$ python -q
>>> import numpy as np
>>> np.set_printoptions(precision=3, suppress=True, linewidth=100, sign=" ")
>>> def rd(a):
...     return np.round(a, 3) + 0
... 
>>> m1 = np.load("w.npy")
>>> print(m1)
[[ 0.  0.  0. -1.]
 [ 0.  1.  0.  0.]
 [ 0.  0.  1.  0.]
 [ 1.  0.  0.  0.]]
>>> x = np.array([6, 9, 3, 4])
>>> target = m1 @ x
>>> print(target)
[-4.  9.  3.  6.]
>>> print(rd(np.linalg.solve(m1.T, m1[0])))
[ 1.  0.  0.  0.]
>>> print(rd(np.linalg.solve(m1, 5 * target)))
[ 30.  45.  15.  20.]
>>> print(rd(np.linalg.solve(m1, m1[:, 0])))
[ 1.  0.  0.  0.]
>>> print(rd(np.linalg.solve(m1, target + m1[:, 1])))
[  6.  10.   3.   4.]
>>> x = np.array([0, 0, 2, 0])
>>> target = m1 @ x
>>> beta, lr = np.zeros(4), 1 / np.linalg.norm(m1, 2) ** 2
>>> for i in range(25):
...     beta -= lr * m1.T @ (m1 @ beta - target)
...     if i % 5 == 0: print(i, round(np.linalg.norm(m1 @ beta - target), 3))
... 
0 0.0
5 0.0
10 0.0
15 0.0
20 0.0
>>> print(rd(np.linalg.cond(m1)))
1.0
>>> A = np.loadtxt("case5.csv", delimiter=",")
>>> print(A)
[[ 5.  0.  0.  0.  0.  0.]
 [ 0.  5.  4.  4.  4.  4.]
 [ 0.  4.  5.  4.  4.  4.]
 [ 0.  4.  4.  5.  4.  4.]
 [ 0.  4.  4.  4.  5.  4.]
 [ 0.  4.  4.  4.  4.  5.]]
>>> Lm = np.linalg.cholesky(A)
>>> print(rd(np.diag(Lm) ** 2))
[ 5.     5.     1.8    1.444  1.308  1.235]
>>> print(rd(np.prod(np.diag(Lm)) ** 2), rd(np.linalg.det(A)))
105.0 105.0
>>> print((np.linalg.matrix_power((A != 0) + (A.T != 0) + np.eye(6), 6) > 0).astype(int))
[[ 1  0  0  0  0  0]
 [ 0  1  1  1  1  1]
 [ 0  1  1  1  1  1]
 [ 0  1  1  1  1  1]
 [ 0  1  1  1  1  1]
 [ 0  1  1  1  1  1]]
>>> print((A != 0).astype(int))
[[ 1  0  0  0  0  0]
 [ 0  1  1  1  1  1]
 [ 0  1  1  1  1  1]
 [ 0  1  1  1  1  1]
 [ 0  1  1  1  1  1]
 [ 0  1  1  1  1  1]]
>>> print(rd(np.linalg.det(A)))
105.0
>>> print(A @ A)
[[ 25.   0.   0.   0.   0.   0.]
 [  0.  89.  88.  88.  88.  88.]
 [  0.  88.  89.  88.  88.  88.]
 [  0.  88.  88.  89.  88.  88.]
 [  0.  88.  88.  88.  89.  88.]
 [  0.  88.  88.  88.  88.  89.]]
>>> ev, V = np.linalg.eigh(A)
>>> x = np.array([-6, -4, 8, 8, -2, -4])
>>> print(rd(V * np.abs(ev) @ V.T))
[[ 5.  0.  0.  0.  0.  0.]
 [ 0.  5.  4.  4.  4.  4.]
 [ 0.  4.  5.  4.  4.  4.]
 [ 0.  4.  4.  5.  4.  4.]
 [ 0.  4.  4.  4.  5.  4.]
 [ 0.  4.  4.  4.  4.  5.]]
>>> print(x @ A @ x)
488.0
>>> print(np.abs(A).sum(axis=1).max(), rd(np.abs(ev).max()))
21.0 21.0
>>> print(rd(np.linalg.eigvalsh(A[1:, 1:])))
[  1.   1.   1.   1.  21.]
>>> print(rd(V * np.sqrt(ev) @ V.T))
[[ 2.236  0.     0.     0.     0.     0.   ]
 [ 0.     1.717  0.717  0.717  0.717  0.717]
 [ 0.     0.717  1.717  0.717  0.717  0.717]
 [ 0.     0.717  0.717  1.717  0.717  0.717]
 [ 0.     0.717  0.717  0.717  1.717  0.717]
 [ 0.     0.717  0.717  0.717  0.717  1.717]]
>>> A2 = A[0, 0] * A[1:] - np.outer(A[1:, 0], A[0])
>>> print(A2)
[[  0.  25.  20.  20.  20.  20.]
 [  0.  20.  25.  20.  20.  20.]
 [  0.  20.  20.  25.  20.  20.]
 [  0.  20.  20.  20.  25.  20.]
 [  0.  20.  20.  20.  20.  25.]]
>>> print(A[:, 0] / A[0, 0])
[ 1.  0.  0.  0.  0.  0.]
>>> print(np.flatnonzero(~A2.round(6).any(axis=1)))
[]
>>> rng = np.random.default_rng(599)
>>> lab = rng.permutation(6)
>>> print(lab)
[ 1  2  4  5  3  0]
>>> A2 = A[lab][:, lab]
>>> print(np.diag(A2))
[ 5.  5.  5.  5.  5.  5.]
>>> print(A2)
[[ 5.  4.  4.  4.  4.  0.]
 [ 4.  5.  4.  4.  4.  0.]
 [ 4.  4.  5.  4.  4.  0.]
 [ 4.  4.  4.  5.  4.  0.]
 [ 4.  4.  4.  4.  5.  0.]
 [ 0.  0.  0.  0.  0.  5.]]
>>> print(np.trace(A2))
30.0
>>> F = np.loadtxt("dump.csv", delimiter=",")
>>> print(F)
[[32.196 -0.811  8.432]
 [30.436  0.401  9.258]
 [30.84  -1.352 10.76 ]
 [29.036 -2.443  8.918]
 [27.626 -0.771 10.528]
 [27.769 -1.017 11.777]
 [29.473  2.242 11.177]
 [30.341  1.678 10.858]
 [29.521  0.123 12.155]
 [30.093  0.872 11.357]
 [29.642  0.712  9.823]
 [29.173 -0.963 10.357]
 [29.086 -0.079 10.223]
 [29.542  0.229  7.109]
 [30.422  1.309 10.142]
 [31.822 -0.588 11.323]]
>>> Ac = F - F.mean(axis=0)
>>> U, sv, Vt = np.linalg.svd(Ac, full_matrices=False)
>>> print(rd(sv ** 2 / (sv ** 2).sum()))
[ 0.418  0.36   0.223]
>>> print(rd((sv ** 2).sum() ** 2 / (sv ** 4).sum()))
2.829
>>> print(rd(sv))
[ 5.453  5.057  3.978]
>>> print(np.abs(Vt[0]).argmax())
2
>>> print(rd(Vt[0] * np.sign(Vt[0, np.abs(Vt[0]).argmax()])))
[-0.389  0.34   0.856]
>>> arr = np.load("sample13.npy")
>>> print(arr)
[[ 2.978  2.99   2.992]
 [ 2.983  2.965  2.996]
 [ 2.982  2.999  3.041]
 [ 3.025  3.003  3.017]
 [ 3.015  3.002  3.025]
 [ 2.997  3.012  3.013]
 [ 2.991  2.998  3.01 ]
 [ 3.014  2.998  3.025]
 [-0.982  2.03  -2.026]
 [-0.98   2.038 -2.003]
 [-0.977  1.969 -2.023]
 [-0.987  2.009 -2.016]
 [-0.981  2.005 -2.026]
 [-0.954  1.987 -2.023]
 [-1.026  2.03  -2.024]
 [-0.977  2.014 -2.015]]
>>> W1 = np.array([[1, 0, 2, 1, 3],
...     [0, 2, 3, 0, 2],
...     [1, 1, 0, 3, 3],
...     [3, 2, 2, 3, 1],
...     [2, 1, 0, 0, 2],
...     [3, 3, 1, 2, 1]])
>>> beta = np.array([1, 0, 1, 3, 1])
>>> hid = np.maximum(A @ W1 + beta, 0)
>>> print((hid > 0).astype(int))
[[ 1  0  1  1  1]
 [ 1  1  1  1  1]
 [ 1  1  1  1  1]
 [ 1  1  1  1  1]
 [ 1  1  1  1  1]
 [ 1  1  1  1  1]]
>>> print(np.linalg.matrix_rank(hid))
5
>>> C = np.array([[-2, 1], [1, -1], [-2, -2], [1, 0], [1, -2]])
>>> print((hid @ C).round(6).argmax(axis=1))
[ 0  0  0  0  0  0]
>>> A2 = np.array([[-4, 9], [-1, -8]])
>>> C = np.array([[3, 1, -2], [3, -2, 1], [-2, -1, 1]])
>>> K = np.kron(A2, C)
>>> print(K)
[[-12  -4   8  27   9 -18]
 [-12   8  -4  27 -18   9]
 [  8   4  -4 -18  -9   9]
 [ -3  -1   2 -24  -8  16]
 [ -3   2  -1 -24  16  -8]
 [  2   1  -1  16   8  -8]]
>>> A2 = np.linalg.inv(K)
>>> print(rd(np.linalg.cond(K)))
46.382
>>> print((np.abs(A2) > 1e-9).astype(int))
[[ 1  1  1  1  1  1]
 [ 1  1  1  1  1  1]
 [ 1  1  1  1  1  1]
 [ 1  1  1  1  1  1]
 [ 1  1  1  1  1  1]
 [ 1  1  1  1  1  1]]
>>> print(rd(np.linalg.slogdet(K)[0]))
1.0
>>> print(rd(K @ A2))
[[ 1.  0.  0.  0.  0.  0.]
 [ 0.  1.  0.  0.  0.  0.]
 [ 0.  0.  1.  0.  0.  0.]
 [ 0.  0.  0.  1.  0.  0.]
 [ 0.  0.  0.  0.  1.  0.]
 [ 0.  0.  0.  0.  0.  1.]]
>>> print(rd(np.linalg.det(K) * np.linalg.det(A2)))
1.0
>>> lab = rng.permutation(6)
>>> A2 = K[:, lab] * rng.choice([-1, 1], 6)
>>> print(A2)
[[ 18 -12   4   8  27   9]
 [ -9 -12  -8  -4  27 -18]
 [ -9   8  -4  -4 -18  -9]
 [-16  -3   1   2 -24  -8]
 [  8  -3  -2  -1 -24  16]
 [  8   2  -1  -1  16   8]]
>>> U, _, Vt = np.linalg.svd(K.T @ A2)
>>> print(rd(U @ Vt))
[[ 0.  1.  0.  0.  0.  0.]
 [ 0.  0. -1.  0.  0.  0.]
 [ 0.  0.  0.  1.  0.  0.]
 [ 0.  0.  0.  0.  1.  0.]
 [ 0.  0.  0.  0.  0.  1.]
 [-1.  0.  0.  0.  0.  0.]]
>>> print(lab)
[ 5  0  1  2  3  4]
